>>> import numpy as np
>>> np.set_printoptions(precision=2, suppress=True, linewidth=120)
>>> data = np.load("run0.npy")
>>> data
array([[ 0.29,  0.85, -2.17],
       [ 1.64, -0.18, -2.33],
       [ 0.06,  0.03,  0.1 ],
       [-2.  ,  3.81, -3.88],
       [ 1.56, -0.08, -2.41],
       [-1.11,  1.89, -2.02],
       [ 0.54,  1.83, -4.11],
       [-1.04,  1.93, -1.84],
       [ 0.52,  1.79, -4.14],
       [-1.96,  3.74, -3.84],
       [ 0.33,  0.89, -2.15],
       [-2.  ,  3.82, -3.92],
       [ 1.32, -1.03, -0.21],
       [ 0.01, -0.02, -0.02],
       [-1.  ,  1.94, -1.91],
       [ 0.5 ,  1.79, -4.28],
       [-1.06,  1.98, -1.98],
       [ 0.28,  0.93, -2.15],
       [ 0.48,  1.85, -4.1 ],
       [ 1.6 , -0.07, -2.36],
       [-1.  ,  1.88, -1.83],
       [ 0.01, -0.01,  0.07],
       [ 1.31, -1.06, -0.28],
       [-0.72,  2.7 , -4.06]])
>>> left, s, Vt = np.linalg.svd(data)
>>> np.argmax(s[:-1] / (s[1:] + 1e-6)) + 1
np.int64(2)
>>> s
array([15.97,  6.47,  0.21])
>>> out = left[:, :2] @ np.diag(s[:2]) @ Vt[:2]
>>> np.linalg.matrix_rank(data, rtol=0.05)
np.int64(2)
>>> round(np.linalg.norm(data - out) / np.linalg.norm(data), 2)
np.float64(0.01)
>>> np.round(np.linalg.norm(data - out, 2), 2), np.round(s[2], 2)
(np.float64(0.21), np.float64(0.21))
>>> np.linalg.matrix_rank(out)
np.int64(2)
>>> def softmax(z):
...     e = np.exp(z - z.max(axis=-1, keepdims=True))
...     return e / e.sum(axis=-1, keepdims=True)
... 
>>> np.round(softmax(10 * data[18]), 2) + 0
array([0., 1., 0.])
>>> S = data @ data.T / np.sqrt(3)
>>> softmax(S).round(6).argmax(axis=1)
array([11, 15, 12, 11, 15, 11, 11, 11, 11, 11, 11, 11, 22,  1, 11, 11, 11, 11, 11, 15, 11, 12,  1, 11])
>>> Ac = data - data.mean(axis=0)
>>> vecs = np.linalg.svd(Ac)[2][:2]
>>> out = Ac - Ac @ vecs.T @ vecs
>>> round(np.linalg.norm(out) / np.linalg.norm(Ac), 2)
np.float64(0.02)
>>> np.round(np.cov(Ac @ vecs.T, rowvar=False), 2) + 0
array([[4.22, 0.  ],
       [0.  , 1.28]])
>>> P = data @ np.linalg.solve(data.T @ data, data.T)
>>> round(np.trace(P), 2)
np.float64(3.0)
>>> np.allclose(P @ P, P)
True
>>> np.round(np.linalg.eigvalsh(P), 2) + 0
array([0., 0., 0., 0., 0., 0., 0., 0., 0., 0., 0., 0., 0., 0., 0., 0., 0., 0., 0., 0., 0., 1., 1., 1.])
>>> rng = np.random.default_rng(55685)
>>> idx = rng.integers(0, 2, 4)
>>> feats = np.triu((idx[:, None] == idx) & (rng.random((4, 4)) < 0.8), 1).astype(int)
>>> feats += feats.T
>>> feats
array([[0, 0, 0, 1],
       [0, 0, 1, 0],
       [0, 1, 0, 0],
       [1, 0, 0, 0]])
>>> # rows sum to 1
>>> vec = np.array([-1, 0, -2, 2])
>>> target = feats @ vec
>>> target
array([ 2, -2,  0, -1])
>>> np.linalg.solve(feats.T, feats[0])
array([1., 0., 0., 0.])
>>> np.linalg.solve(feats, 4 * target)
array([-4.,  0., -8.,  8.])
>>> np.linalg.solve(feats, target + feats[:, 1])
array([-1.,  1., -2.,  2.])
>>> E = np.loadtxt("block10.csv", delimiter=",")
>>> E
array([[ 2., -2., -5., -2.],
       [ 5., -3.,  2., -1.],
       [-3., -1., -4.,  5.],
       [-5.,  4., -5., -4.],
       [-8.,  4., -9.,  0.]])
>>> idx = rng.permutation(4)
>>> out = E[:, idx] * rng.choice([-1, 1], 4)
>>> out
array([[ 2., -5., -2.,  2.],
       [ 3.,  2., -5.,  1.],
       [ 1., -4.,  3., -5.],
       [-4., -5.,  5.,  4.],
       [-4., -9.,  8., -0.]])
>>> left, _, Vt = np.linalg.svd(E.T @ out)
>>> idx
array([1, 2, 0, 3])
>>> np.round(np.linalg.lstsq(E, out)[0], 2) + 0
array([[ 0.,  0., -1.,  0.],
       [-1.,  0.,  0.,  0.],
       [ 0.,  1.,  0.,  0.],
       [ 0.,  0.,  0., -1.]])
>>> w1 = np.array([[-1, -5, 0], [5, 0, 4], [-2, 5, -2], [3, 2, 1]])
>>> b = np.array([2, -1, -1])
>>> hid = np.maximum(E @ w1 + b, 0)
>>> (hid > 0).astype(int)
array([[0, 0, 0],
       [0, 0, 0],
       [1, 1, 1],
       [1, 0, 1],
       [1, 0, 1]])
>>> hid
array([[ 0.,  0.,  0.],
       [ 0.,  0.,  0.],
       [23.,  4.,  8.],
       [25.,  0., 21.],
       [48.,  0., 33.]])
>>> Z = np.array([[0, 0, 0], [3, 1, 5], [1, 4, 0]])
>>> hid @ Z
array([[  0.,   0.,   0.],
       [  0.,   0.,   0.],
       [ 20.,  36.,  20.],
       [ 21.,  84.,   0.],
       [ 33., 132.,   0.]])
>>> w1 @ Z
array([[-15,  -5, -25],
       [  4,  16,   0],
       [ 13,  -3,  25],
       [  7,   6,  10]])
>>> out = np.c_[hid[:, :2] @ np.array([[3, -2], [0, -3]]), np.array([3, 3, -1, -1, -2])]
>>> out
array([[  0.,   0.,   3.],
       [  0.,   0.,   3.],
       [ 69., -58.,  -1.],
       [ 75., -50.,  -1.],
       [144., -96.,  -2.]])
>>> np.linalg.norm(np.linalg.qr(hid)[0].T @ out, axis=0) ** 2 / ((out ** 2).sum(axis=0) + 1e-12)
array([1.  , 1.  , 0.25])
>>> np.round(np.linalg.lstsq(hid, out[:, 0])[0], 2) + 0
array([3., 0., 0.])
>>> np.linalg.matrix_rank(out)
np.int64(3)
>>> Q, _ = np.linalg.qr(np.array([[-0.7], [-0.5], [-0.4], [0.9]]))
>>> X = Q @ Q.T
>>> X
array([[ 0.29,  0.2 ,  0.16, -0.37],
       [ 0.2 ,  0.15,  0.12, -0.26],
       [ 0.16,  0.12,  0.09, -0.21],
       [-0.37, -0.26, -0.21,  0.47]])
>>> # looks like rank 1
>>> rk = np.linalg.matrix_rank(X)
>>> rk
np.int64(1)
>>> N = np.linalg.svd(X)[2][rk:].T
>>> np.linalg.matrix_rank(X.T @ X), np.linalg.matrix_rank(X @ X.T)
(np.int64(1), np.int64(1))
>>> [int(np.linalg.matrix_rank(X[:i])) for i in range(1, len(X) + 1)]
[1, 1, 1, 1]
>>> [int(np.linalg.matrix_rank(X[:, :j + 1])) for j in range(4)]
[1, 1, 1, 1]
>>> N @ N.T
array([[ 0.71, -0.2 , -0.16,  0.37],
       [-0.2 ,  0.85, -0.12,  0.26],
       [-0.16, -0.12,  0.91,  0.21],
       [ 0.37,  0.26,  0.21,  0.53]])
>>> [int(np.linalg.matrix_rank(np.delete(X, i, axis=0))) for i in range(4)]
[1, 1, 1, 1]
